$ python -q
>>> import numpy as np
>>> np.set_printoptions(precision=2, suppress=True, linewidth=100, sign=" ")
>>> data = np.load("sample1.npy")
>>> data
array([[ 3,  0,  1,  0,  1,  0,  3,  0],
       [ 2,  2,  2,  2,  1,  3,  3,  1],
       [ 1,  1,  1,  2,  1,  1,  1,  0],
       [-1, -4, -3, -4, -1, -6, -3, -2]])
>>> rng = np.random.default_rng(161315)
>>> other = data + rng.integers(-2, 3, (4, 3)) @ rng.integers(-2, 3, (3, 8))
>>> other
array([[  2,   0,  -3,   3,   3,   3,   5,   0],
       [  6,  -2,   6,   0,  -3,   1,   1,  -1],
       [ 11, -11,  -1,   6,  -7,  -1,  -1,   0],
       [ -8,   4,  -1,  -7,   5,  -3,  -1,  -4]])
>>> np.round(np.linalg.svd(other - data, compute_uv=False), 2) + 0
array([ 23.48,   8.78,   3.12,   0.  ])
>>> other - data
array([[ -1,   0,  -4,   3,   2,   3,   2,   0],
       [  4,  -4,   4,  -2,  -4,  -2,  -2,  -2],
       [ 10, -12,  -2,   4,  -8,  -2,  -2,   0],
       [ -7,   8,   2,  -3,   6,   3,   2,  -2]])
>>> left, sig, vt = np.linalg.svd(other, full_matrices=False)
>>> np.abs(vt[0])
array([ 0.66,  0.5 ,  0.06,  0.39,  0.39,  0.06,  0.02,  0.09])
>>> sig / sig[0]
array([ 1.  ,  0.39,  0.31,  0.21])
>>> np.cumsum(sig ** 2) / np.sum(sig ** 2)
array([ 0.77,  0.89,  0.97,  1.  ])
>>> round(float(np.sqrt((sig ** 2).sum())), 2), np.round(np.linalg.norm(other), 2)
(25.77, np.float64(25.77))
>>> np.allclose(left * sig @ vt, other)
True
>>> left.shape, sig.shape, vt.shape
((4, 4), (4,), (4, 8))
>>> np.abs(left[:, 0]).round(6).argmax()
np.int64(2)
>>> np.round(left.T @ left, 2) + 0
array([[ 1.,  0.,  0.,  0.],
       [ 0.,  1.,  0.,  0.],
       [ 0.,  0.,  1.,  0.],
       [ 0.,  0.,  0.,  1.]])
>>> np.round(left.T @ other @ vt.T, 2) + 0
array([[ 22.64,   0.  ,   0.  ,   0.  ],
       [  0.  ,   8.85,   0.  ,   0.  ],
       [  0.  ,   0.  ,   7.11,   0.  ],
       [  0.  ,   0.  ,   0.  ,   4.76]])
>>> np.linalg.cond(data) > 100
np.True_
>>> round(float(np.linalg.norm(data, 2) / np.linalg.norm(data)), 2)
0.93
>>> np.linalg.matrix_rank(data, rtol=0.1)
np.int64(3)
>>> [round(float(x), 2) for x in np.linalg.svd(data, compute_uv=False)[:3]]
[11.74, 4.3, 1.35]
>>> other = np.array([[0, -2, 2],
...     [-3, -3, -3],
...     [1, 1, 0],
...     [3, 0, -2],
...     [-2, -3, -1],
...     [1, 1, 3],
...     [3, -1, -1],
...     [3, 0, -1]])
>>> data @ other
array([[  8, -11,   2],
       [ 15, -11,  -2],
       [  6,  -7,  -4],
       [-22,  11,   6]])
>>> np.einsum("ik,kj->ij", data, other)
array([[  8, -11,   2],
       [ 15, -11,  -2],
       [  6,  -7,  -4],
       [-22,  11,   6]])
>>> np.einsum("ik,kj->ji", data, other)
array([[  8,  15,   6, -22],
       [-11, -11,  -7,  11],
       [  2,  -2,  -4,   6]])
>>> np.einsum("ij->j", data)
array([ 5, -1,  1,  0,  2, -2,  4, -1])
>>> np.einsum("ij,ij->i", data, data)
array([ 20,  36,  10,  92])
>>> np.linalg.matrix_rank(data @ other)
np.int64(3)
>>> np.diff(data, axis=0)
array([[-1,  2,  1,  2,  0,  3,  0,  1],
       [-1, -1, -1,  0,  0, -2, -2, -1],
       [-2, -5, -4, -6, -2, -7, -4, -2]])
>>> np.abs(data).max()
np.int64(6)
>>> X = np.eye(7, dtype=int)[rng.permutation(7)] * np.array([-7, 3, -5, 8, 4, -2, -2])
>>> X
array([[-7,  0,  0,  0,  0,  0,  0],
       [ 0,  3,  0,  0,  0,  0,  0],
       [ 0,  0,  0,  0,  4,  0,  0],
       [ 0,  0,  0,  0,  0,  0, -2],
       [ 0,  0, -5,  0,  0,  0,  0],
       [ 0,  0,  0,  8,  0,  0,  0],
       [ 0,  0,  0,  0,  0, -2,  0]])
>>> X.T @ X
array([[ 49,   0,   0,   0,   0,   0,   0],
       [  0,   9,   0,   0,   0,   0,   0],
       [  0,   0,  25,   0,   0,   0,   0],
       [  0,   0,   0,  64,   0,   0,   0],
       [  0,   0,   0,   0,  16,   0,   0],
       [  0,   0,   0,   0,   0,   4,   0],
       [  0,   0,   0,   0,   0,   0,   4]])
>>> X @ X.T
array([[ 49,   0,   0,   0,   0,   0,   0],
       [  0,   9,   0,   0,   0,   0,   0],
       [  0,   0,  16,   0,   0,   0,   0],
       [  0,   0,   0,   4,   0,   0,   0],
       [  0,   0,   0,   0,  25,   0,   0],
       [  0,   0,   0,   0,   0,  64,   0],
       [  0,   0,   0,   0,   0,   0,   4]])
>>> np.linalg.norm(X, axis=0)
array([ 7.,  3.,  5.,  8.,  4.,  2.,  2.])
>>> np.linalg.pinv(X)
array([[-0.14,  0.  ,  0.  ,  0.  ,  0.  ,  0.  ,  0.  ],
       [ 0.  ,  0.33,  0.  ,  0.  ,  0.  ,  0.  ,  0.  ],
       [ 0.  ,  0.  ,  0.  ,  0.  , -0.2 ,  0.  ,  0.  ],
       [ 0.  ,  0.  ,  0.  ,  0.  ,  0.  ,  0.12,  0.  ],
       [ 0.  ,  0.  ,  0.25,  0.  ,  0.  ,  0.  ,  0.  ],
       [ 0.  ,  0.  ,  0.  ,  0.  ,  0.  ,  0.  , -0.5 ],
       [ 0.  ,  0.  ,  0.  , -0.5 ,  0.  ,  0.  ,  0.  ]])
>>> np.linalg.svd(X, compute_uv=False)
array([ 8.,  7.,  5.,  4.,  3.,  2.,  2.])
